% python3 -q
>>> import numpy as np
>>> np.set_printoptions(suppress=True, linewidth=160)
>>> tidy = lambda a: np.round(a, 3) + 0
>>> mat = np.load("layer0.npy")
>>> mat
array([[ 0.3, -9.5, -0.6,  1.5],
       [-1.2,  6. , -1.4, -0.3],
       [ 0.3, -0.5, -1.2,  1.6],
       [-0.6,  4. ,  1. , -0.2]])
>>> A2 = np.array([[0, 5], [1, -1], [0, -5], [-3, 2]])
>>> np.linalg.matrix_rank(mat @ A2)
np.int64(2)
>>> tidy(np.einsum("ik,kj->ji", mat, A2))
array([[-14. ,   6.9,  -5.3,   4.6],
       [ 17. ,  -5.6,  11.2, -12.4]])
>>> vec = np.array([-1, -3, 3, 5])
>>> a = np.maximum(mat @ vec, 0)
>>> np.flatnonzero(a > 1e-9)
array([0, 2])
>>> np.maximum(mat @ (3 * vec), 0)
array([101.7,   0. ,  16.8,   0. ])
>>> tidy(mat.T @ a)
array([  11.85, -324.85,  -27.06,   59.81])
>>> A2 = mat / np.sqrt((mat ** 2).mean(axis=1, keepdims=True))
>>> tidy(A2[0])
array([ 0.062, -1.971, -0.124,  0.311])
>>> tidy(np.linalg.norm(A2, axis=1))
array([2., 2., 2., 2.])
>>> A2 = np.array([[0, 1], [3, -2]])
>>> C = np.kron(A2, mat)
>>> np.linalg.matrix_rank(C)
np.int64(8)
>>> tidy(np.linalg.norm(C, 2)), tidy(np.linalg.norm(A2, 2) * np.linalg.norm(mat, 2))
(np.float64(44.088), np.float64(44.088))
>>> O, evecs = np.linalg.qr(mat[:, :3])[0], np.linalg.qr(mat[:, 3:])[0]
>>> sv = np.linalg.svd(O.T @ evecs, compute_uv=False)
>>> tidy(np.linalg.norm(O @ O.T - evecs @ evecs.T, 2))
np.float64(1.0)
>>> data = np.load("m.npy")
>>> data
array([[2, 3, 2, 1],
       [1, 2, 3, 2],
       [2, 1, 2, 3],
       [3, 2, 1, 2]])
>>> tidy(np.sort(np.abs(np.linalg.eigvals(data))))
array([0., 2., 2., 8.])
>>> np.allclose(data @ data.T, data.T @ data)
True
>>> np.linalg.matrix_power(data, 4)
array([[1032, 1024, 1016, 1024],
       [1024, 1032, 1024, 1016],
       [1016, 1024, 1032, 1024],
       [1024, 1016, 1024, 1032]])
>>> rng = np.random.default_rng(373)
>>> labels = rng.permutation(4)
>>> labels
array([2, 1, 3, 0])
>>> A2 = data[labels][:, labels]
>>> A2
array([[2, 1, 3, 2],
       [3, 2, 2, 1],
       [1, 2, 2, 3],
       [2, 3, 1, 2]])
>>> np.allclose(A2, data)
False
>>> tidy(np.linalg.det(A2)), tidy(np.linalg.det(data[labels]))
(np.float64(0.0), np.float64(0.0))
>>> tidy(np.sort(np.abs(np.linalg.eigvals(A2))))
array([0., 2., 2., 8.])
>>> np.trace(A2)
np.int64(8)
>>> A2 = data / np.sqrt((data ** 2).mean(axis=1, keepdims=True))
>>> np.linalg.matrix_rank(A2) == np.linalg.matrix_rank(data)
np.True_
>>> data - data.mean(axis=1, keepdims=True)
array([[ 0.,  1.,  0., -1.],
       [-1.,  0.,  1.,  0.],
       [ 0., -1.,  0.,  1.],
       [ 1.,  0., -1.,  0.]])
>>> np.sort(np.abs(np.fft.fft(data[0]))), tidy(np.sort(np.linalg.svd(data, compute_uv=False)))
(array([0., 2., 2., 8.]), array([0., 2., 2., 8.]))
>>> data @ (-1.0) ** np.arange(4)
array([0., 0., 0., 0.])
>>> np.allclose(data @ data.T, data.T @ data)
True
>>> (data @ data)[0]
array([14, 16, 18, 16])
>>> proj = np.triu(np.array([[6, 8, 8, 0], [-4, -3, -9, -8], [-7, 2, -4, -8], [6, 7, 2, 0]]), 1) + np.eye(4)
>>> A2 = proj @ data @ np.linalg.inv(proj)
>>> np.trace(A2), np.trace(data)
(np.float64(8.0), np.int64(8))
>>> proj @ data - data @ proj
array([[ 24.,   8.,  51.,  80.],
       [-42., -33., -16.,  -3.],
       [-24., -32., -15.,   8.],
       [  0., -24.,  -6.,  24.]])
>>> F = np.array([[5, 1, 0, 0], [0, -1, 0, 0], [0, 0, 5, 1], [0, 0, 0, -1]])
>>> w1 = np.array([[2, 0, 1, 0, 2, 0],
...     [0, 1, -2, 1, -2, -2],
...     [-1, -2, 0, -2, -2, -1],
...     [-1, -1, -1, -1, 0, 2]])
>>> b = np.array([1, -2, 1, 0, 2, 0])
>>> hid = np.maximum(F @ w1 + b, 0)
>>> np.linalg.matrix_rank(hid)
np.int64(3)
>>> (hid > 0).astype(int)
array([[1, 0, 1, 1, 1, 0],
       [1, 0, 1, 0, 1, 1],
       [0, 0, 0, 0, 0, 0],
       [1, 0, 1, 1, 1, 0]])
>>> (hid > 0).mean(axis=0)
array([0.75, 0.  , 0.75, 0.5 , 0.75, 0.25])
>>> hid
array([[11,  0,  4,  1, 10,  0],
       [ 1,  0,  3,  0,  4,  2],
       [ 0,  0,  0,  0,  0,  0],
       [ 2,  0,  2,  1,  2,  0]])
>>> C = np.array([[4, 5, 5], [2, 4, 0], [3, 0, 4], [4, 4, 0], [3, 2, 0], [2, 4, 0]])
>>> hid @ C
array([[90, 79, 71],
       [29, 21, 17],
       [ 0,  0,  0],
       [24, 18, 18]])
